In [1]: import numpy as np

In [2]: from numpy import linalg as LA

In [3]: np.set_printoptions(suppress=True, linewidth=100)

In [4]: tidy = lambda a: np.round(a, 3) + 0

In [5]: q, _ = LA.qr(np.array([[1.0, 1.3, 0.5, 0.6],
   ...:     [0.1, 0.7, -1.1, 0.6],
   ...:     [-0.1, -1.1, -0.4, 0.6],
   ...:     [-0.3, 1.5, 0.6, -0.7]]))

In [6]: F = q[:, :4]

In [7]: print(tidy(F))
[[-0.949 -0.172  0.15   0.217]
 [-0.095 -0.281 -0.955  0.022]
 [ 0.095  0.465 -0.126  0.871]
 [ 0.285 -0.822  0.223  0.44 ]]

In [8]: print(tidy(LA.eigvals(F)))
[ 1.   +0.j    -1.   +0.j    -0.458+0.889j -0.458-0.889j]

In [9]: print(tidy(LA.det(2 * F)), tidy(LA.det(F)))
-16.0 -1.0

In [10]: print(tidy(np.kron(np.eye(2, dtype=int), F)))
[[-0.949 -0.172  0.15   0.217  0.     0.     0.     0.   ]
 [-0.095 -0.281 -0.955  0.022  0.     0.     0.     0.   ]
 [ 0.095  0.465 -0.126  0.871  0.     0.     0.     0.   ]
 [ 0.285 -0.822  0.223  0.44   0.     0.     0.     0.   ]
 [ 0.     0.     0.     0.    -0.949 -0.172  0.15   0.217]
 [ 0.     0.     0.     0.    -0.095 -0.281 -0.955  0.022]
 [ 0.     0.     0.     0.     0.095  0.465 -0.126  0.871]
 [ 0.     0.     0.     0.     0.285 -0.822  0.223  0.44 ]]

In [11]: print(tidy(np.einsum("ii->", F)))
-0.915

In [12]: print(tidy(np.einsum("ij,ji->", F, F)))
0.838

In [13]: vec = np.array([5, 0, 5, 2])

In [14]: print(tidy(LA.det(F)))
-1.0

In [15]: print(tidy(F.T @ (F @ vec)))
[5. 0. 5. 2.]

In [16]: print([p for p in range(1, 25) if np.allclose(LA.matrix_power(F, p), np.eye(4))])
[]

In [17]: print(tidy(np.sort(np.abs(np.degrees(np.angle(LA.eigvals(F)))))))
[  0.    117.239 117.239 180.   ]

In [18]: def softmax(z):
    ...:     e = np.exp(z - z.max(axis=-1, keepdims=True))
    ...:     return e / e.sum(axis=-1, keepdims=True)
    ...: 

In [19]: print(tidy(softmax(10 * F[2])))
[0.    0.017 0.    0.983]

In [20]: print(softmax(F).sum(axis=1))
[1. 1. 1. 1.]

In [21]: att = F @ F.T / np.sqrt(4)

In [22]: print(tidy(softmax(att + np.triu(np.full(att.shape, -np.inf), 1))))
[[1.    0.    0.    0.   ]
 [0.378 0.622 0.    0.   ]
 [0.274 0.274 0.452 0.   ]
 [0.215 0.215 0.215 0.355]]

In [23]: vec = np.array([2, 3, -3, 5])

In [24]: target = F @ vec

In [25]: coef, lr = np.zeros(4), 1 / LA.norm(F, 2) ** 2

In [26]: for i in range(20):
    ...:     coef -= lr * F.T @ (F @ coef - target)
    ...:     if i % 5 == 0: print(i, round(LA.norm(F @ coef - target), 3))
    ...: 
0 0.0
5 0.0
10 0.0
15 0.0

In [27]: print(tidy(LA.cond(F)))
1.0

In [28]: M = np.array([[0, 0, 6], [-10, -2, 8], [45, 9, 6], [5, 1, -4]])

In [29]: left, sigma, vt = LA.svd(M)

In [30]: evecs = vt[:(sigma > 1e-8).sum()]

In [31]: rng = np.random.default_rng(5213)

In [32]: vec = M[0] + 2 * M[2] + rng.integers(2) * np.eye(3)[1]

In [33]: print(vec)
[90. 18. 18.]

In [34]: print(tidy(LA.norm(vec - evecs.T @ evecs @ vec)))
0.0

In [35]: print(np.allclose(evecs.T @ evecs @ vec, vec))
True

In [36]: print(tidy(M @ LA.pinv(M) @ M))
[[  0.   0.   6.]
 [-10.  -2.   8.]
 [ 45.   9.   6.]
 [  5.   1.  -4.]]

In [37]: print(LA.lstsq(M[:-1].T, M[-1])[2])
2

In [38]: print(np.abs(np.diag(LA.qr(M)[1])) > 1e-9)
[ True False  True]

In [39]: print(tidy(np.trace(LA.pinv(M) @ M)))
2.0

In [40]: A2 = M / LA.norm(M, axis=1, keepdims=True)

In [41]: gram = A2 @ A2.T

In [42]: print(tidy(np.degrees(np.arccos(np.clip(gram[0, 3], -1, 1)))))
128.113

In [43]: t3 = np.stack([M, 4 * M, M[::-1]])

In [44]: print(t3.sum(axis=0))
[[  5   1  26]
 [ -5  -1  46]
 [215  43  38]
 [ 25   5 -14]]

In [45]: print((t3 @ M.T).shape)
(3, 4, 4)

In [46]: print(LA.matrix_rank(t3.reshape(3, -1)))
2

In [47]: print(tidy(LA.norm(t3, axis=(1, 2))))
[ 48.867 195.469  48.867]

In [48]: print(t3.shape)
(3, 4, 3)

In [49]: A2 = F / LA.norm(F, axis=1, keepdims=True)

In [50]: gram = A2 @ A2.T

In [51]: print(tidy(gram[0]))
[1. 0. 0. 0.]

In [52]: mat = np.load("test15.npy")

In [53]: print(mat)
[[  5   1   8]
 [ 12   2   4]
 [ 13  -7  10]
 [ 11  -6  18]
 [ 14  -8  23]
 [ 10 -13  29]
 [ 19  -6  28]
 [ 24 -13  33]
 [ 25  -9  37]
 [ 20  -9  36]
 [ 12 -10  42]]

In [54]: cent = mat[[9, 0]].astype(float)

In [55]: for _ in range(3):
    ...:     labels = LA.norm(mat[:, None] - cent, axis=-1).argmin(axis=1)
    ...:     cent = np.array([mat[labels == j].mean(axis=0) for j in range(2)])
    ...: 

In [56]: print(labels)
[1 1 1 1 0 0 0 0 0 0 0]

In [57]: print(tidy(cent[1] - cent[0]))
[ -7.464   7.214 -22.571]

In [58]: print(np.bincount(labels))
[7 4]

In [59]: print(tidy(cent))
[[17.714 -9.714 32.571]
 [10.25  -2.5   10.   ]]

In [60]: hat = mat @ LA.solve(mat.T @ mat, mat.T)

In [61]: print(tidy(LA.eigvalsh(hat)))
[0. 0. 0. 0. 0. 0. 0. 0. 1. 1. 1.]

In [62]: print(tidy(np.diag(hat)))
[0.137 0.371 0.346 0.049 0.087 0.43  0.186 0.347 0.263 0.186 0.598]

In [63]: print(tidy(hat @ mat[:, 1]))
[  1.   2.  -7.  -6.  -8. -13.  -6. -13.  -9.  -9. -10.]

In [64]: print(tidy(np.trace(hat)))
3.0

In [65]: print(np.allclose(hat @ hat, hat))
True

In [66]: r = LA.matrix_rank(M)

In [67]: print(r)
2

In [68]: null = LA.svd(M)[2][r:].T

In [69]: print([int(LA.matrix_rank(M[:i])) for i in range(1, len(M) + 1)])
[1, 2, 2, 2]

In [70]: print(null.shape)
(3, 1)

In [71]: print([int(LA.matrix_rank(np.delete(M, i, axis=0))) for i in range(4)])
[2, 2, 2, 2]

In [72]: print(tidy(M @ null))
[[0.]
 [0.]
 [0.]
 [0.]]

In [73]: print(tidy(null @ null.T))
[[ 0.038 -0.192  0.   ]
 [-0.192  0.962  0.   ]
 [ 0.     0.     0.   ]]

In [74]: dist = LA.norm(mat[:, None] - mat[None], axis=-1)

In [75]: print(np.unravel_index(dist.round(6).argmax(), dist.shape))
(np.int64(1), np.int64(10))

In [76]: print(dist.shape)
(11, 11)

In [77]: print(dist[5].round(6).argsort(kind="stable")[:4])
[5 4 6 9]

In [78]: print(tidy(dist[5]))
[25.729 29.223 20.149 13.077  8.775  0.    11.446 14.56  17.464 12.845 13.491]

In [79]: print(LA.matrix_rank(dist ** 2))
5

In [80]: A = np.load("w.npy")

In [81]: print(A)
[[-3.  1.  0.  0.]
 [ 0. -3.  1.  0.]
 [ 0.  0. -3.  1.]
 [ 0.  0.  0. -3.]]

In [82]: hat = np.triu(np.array([[-2, 0, 3, 1], [0, 0, 2, 3], [2, -3, -1, -3], [-1, 2, 3, -3]]), 1) + np.eye(4)

In [83]: A2 = hat @ A @ LA.inv(hat)

In [84]: print(np.poly(A2))
[  1.  12.  54. 108.  81.]

In [85]: print(tidy(LA.det(A2)))
81.0

In [86]: print(hat @ A - A @ hat)
[[ 0.  0. -2.  0.]
 [ 0.  0.  0.  5.]
 [ 0.  0.  0.  0.]
 [ 0.  0.  0.  0.]]

In [87]: K = np.abs(np.array([[-2, -1, -2, 2], [-3, 2, 3, 3], [3, 3, 0, 2], [1, -3, -3, 2]])) + np.eye(4)

In [88]: K = K / K.sum(axis=1, keepdims=True)

In [89]: print(tidy(K))
[[0.375 0.125 0.25  0.25 ]
 [0.25  0.25  0.25  0.25 ]
 [0.333 0.333 0.111 0.222]
 [0.1   0.3   0.3   0.3  ]]

In [90]: print(tidy(LA.norm(K, axis=1)))
[0.53  0.5   0.533 0.529]

In [91]: print(tidy(LA.norm(K, axis=0)))
[0.569 0.528 0.477 0.514]

In [92]: print(tidy(LA.norm(K[2] - K[1])))
0.184

In [93]: print(tidy(LA.norm(K, 1)), tidy(LA.norm(K, np.inf)))
1.058 1.0

In [94]: print(LA.norm(K, axis=1).argmax())
2

In [95]: print(tidy(LA.norm(K, "nuc")))
1.441

In [96]: print(tidy(LA.norm(K) ** 2 / LA.norm(K, 2) ** 2))
1.092

In [97]: print(tidy((K + K.T) / 2))
[[0.375 0.188 0.292 0.175]
 [0.188 0.25  0.292 0.275]
 [0.292 0.292 0.111 0.261]
 [0.175 0.275 0.261 0.3  ]]

In [98]: print([round(float(x), 3) for x in LA.svd(K, compute_uv=False)[:3]])
[1.002, 0.244, 0.18]

In [99]: print(LA.cond(K) > 100)
False

In [100]: print(tidy(np.abs(LA.svd(K)[2][-1])))
[0.111 0.258 0.504 0.817]

In [101]: print(LA.matrix_rank(K, rtol=0.1))
3

In [102]: print(round(np.log10(LA.cond(K))))
2

In [103]: labels = rng.permutation(4)

In [104]: print(labels)
[1 3 2 0]

In [105]: A2 = K[labels][:, labels]

In [106]: print(tidy(np.sort(np.abs(LA.eigvals(A2)))))
[0.042 0.125 0.131 1.   ]

In [107]: print(np.allclose(A2, K))
False

In [108]: print(tidy(np.trace(A2)))
1.036
